% python3 -q
>>> import numpy as np
>>> from numpy import linalg as LA
>>> np.set_printoptions(precision=1, suppress=True, linewidth=160, sign=" ")
>>> feats = np.loadtxt("w.csv", delimiter=",")
>>> feats
array([[  6.3,   6.6,   7.5,  -8.2,  -4.5],
       [ -3.2,   1.1,   1.9,   4.4,  10.7],
       [  5.2,   1. ,  -3.2,  12.6,   1.4],
       [ -1.5,  -3. , -12. ,  -2.7,  -4.6],
       [ -4. ,  -6.5,  -5.9,  -3.1,   6.7],
       [  9.8,   6.5, -18.5,  -1.3,  -7.9],
       [ -9.3,  -7.8,  13.1, -11.6,   6.6],
       [ -1.3,   6. , -18.2,  -3.4,  -5.3],
       [  3.1, -12.4,   3.2,   8.3,  10.4],
       [-10.8,  -2.2,   6.3,  12. ,  -6.7],
       [-12.8,   7.4,  -5.2,   3.7,  -2.7],
       [-11.3,   1.3,   4. , -18.1,   1.7],
       [ -1.5,  -2.9,  -2.9,   5.4,   2.8],
       [  9.8,   7.8,   5.8,   0.5,  -4.1],
       [  8.1,  -6.8,  23.5,   1.4,   2.3],
       [ -4. , -12.4,  -5.2,   4.4,   7. ],
       [  0.5,  -2. ,  -4.2,  -4.6,  -4.5],
       [ -2.8,  13.2,  -7.1,  -4.3, -16. ],
       [  3.6,   0.1,   2.6,   2.2,  12.4],
       [-10.5,  -4.9,  17.6,   7.4,  -4.8],
       [  5.3,   9. ,  -7.5,  -4.1,  -1.4],
       [ -3.5,   2.1,  -7.5,  -1.8,  -4. ],
       [  8.1, -15.1,   8.9,   0.3, -12.9],
       [  6.4,   7.4,  20.3,  -9.8,   2.1],
       [ -1.1,  10.4,   3.5,  10.1,  -5.7],
       [  9.8,  18.8,  -6.1,  -0.5,  -4.4],
       [  6.2,  -7.4,  -3.3,  -7.9,   2.6],
       [ -4.1, -14.4,  -3. ,  -2.1,   4.6],
       [ -1.6,  13.5,  -4.2, -12.4, -10.3],
       [  1.9,  12.6,   8.4,   9.3,   4.3],
       [ -0.2, -12. ,  -7.5, -15.7, -10.8],
       [ -2.6,   7.9,  11.8,   9.5,  -1.5],
       [ -4.8,  19.8,  -2.4,  -2.6,  -4.2]])
>>> D = LA.norm(feats[:, None] - feats[None], axis=-1)
>>> np.unravel_index(D.round(6).argmax(), D.shape)
(np.int64(7), np.int64(14))
>>> LA.matrix_rank(D ** 2)
np.int64(7)
>>> D.shape
(33, 33)
>>> Ac = (feats - feats.mean(axis=0)) / feats.std(axis=0)
>>> Ac.std(axis=0)
array([ 1.,  1.,  1.,  1.,  1.])
>>> np.argwhere(np.abs(Ac) > 2)
array([[ 11,   3],
       [ 14,   2],
       [ 17,   4],
       [ 18,   4],
       [ 23,   2]])
>>> c = LA.lstsq(np.delete(Ac, 0, axis=1), Ac[:, 0])[0]
>>> np.abs(c).argmax()
np.int64(0)
>>> rng = np.random.default_rng(126959)
>>> B = feats + rng.integers(-2, 3, (33, 3)) @ rng.integers(-2, 3, (3, 5))
>>> B
array([[  0.3,   8.6,   5.5,  -4.2,  -6.5],
       [  0.8,   7.1,  -2.1,   2.4,   8.7],
       [  6.2,  -2. ,  -4.2,  10.6,   2.4],
       [  2.5,   1. , -20. ,  -6.7,  -6.6],
       [ -1. ,  -7.5, -10.9,  -7.1,   6.7],
       [ 12.8,   5.5, -23.5,  -5.3,  -7.9],
       [ -4.3,  -4.8,   8.1, -15.6,   5.6],
       [ -1.3,  10. , -16.2,  -1.4,  -6.3],
       [  6.1, -11.4,   2.2,   6.3,  10.4],
       [-11.8,  -3.2,  11.3,  14. ,  -5.7],
       [ -8.8,  13.4,  -9.2,   1.7,  -4.7],
       [ -9.3,  -0.7,  -2. , -22.1,   1.7],
       [ -2.5,  -1.9,   0.1,   7.4,   2.8],
       [  7.8,   5.8,   9.8,   2.5,  -3.1],
       [ 13.1,  -7.8,  22.5,  -2.6,   3.3],
       [  2. , -10.4,  -7.2,   0.4,   7. ],
       [  0.5,  -6. ,  -0.2,  -4.6,  -2.5],
       [ -2.8,  15.2, -15.1,  -6.3, -18. ],
       [  0.6,   1.1,   7.6,   6.2,  12.4],
       [-15.5,  -7.9,  22.6,  11.4,  -3.8],
       [  8.3,  14. , -12.5,  -6.1,  -3.4],
       [ -3.5,  -1.9,  -9.5,  -3.8,  -3. ],
       [ 10.1, -19.1,   4.9,  -3.7, -11.9],
       [  7.4,   6.4,  17.3, -11.8,   2.1],
       [ -4.1,  15.4,   4.5,  14.1,  -7.7],
       [ 11.8,  16.8,  -0.1,  -0.5,  -2.4],
       [  3.2,  -6.4,   1.7,  -3.9,   2.6],
       [ -3.1, -17.4,  -4. ,  -4.1,   5.6],
       [  0.4,  11.5,   1.8, -12.4,  -8.3],
       [  0.9,   7.6,  11.4,   9.3,   6.3],
       [  3.8,  -6. , -11.5, -17.7, -12.8],
       [  3.4,   7.9,  11.8,   5.5,  -0.5],
       [ -2.8,  19.8,   1.6,  -2.6,  -3.2]])
>>> np.round(LA.svd(B - feats, compute_uv=False), 1) + 0
array([ 31.9,  19.6,  14.5,   0. ,   0. ])
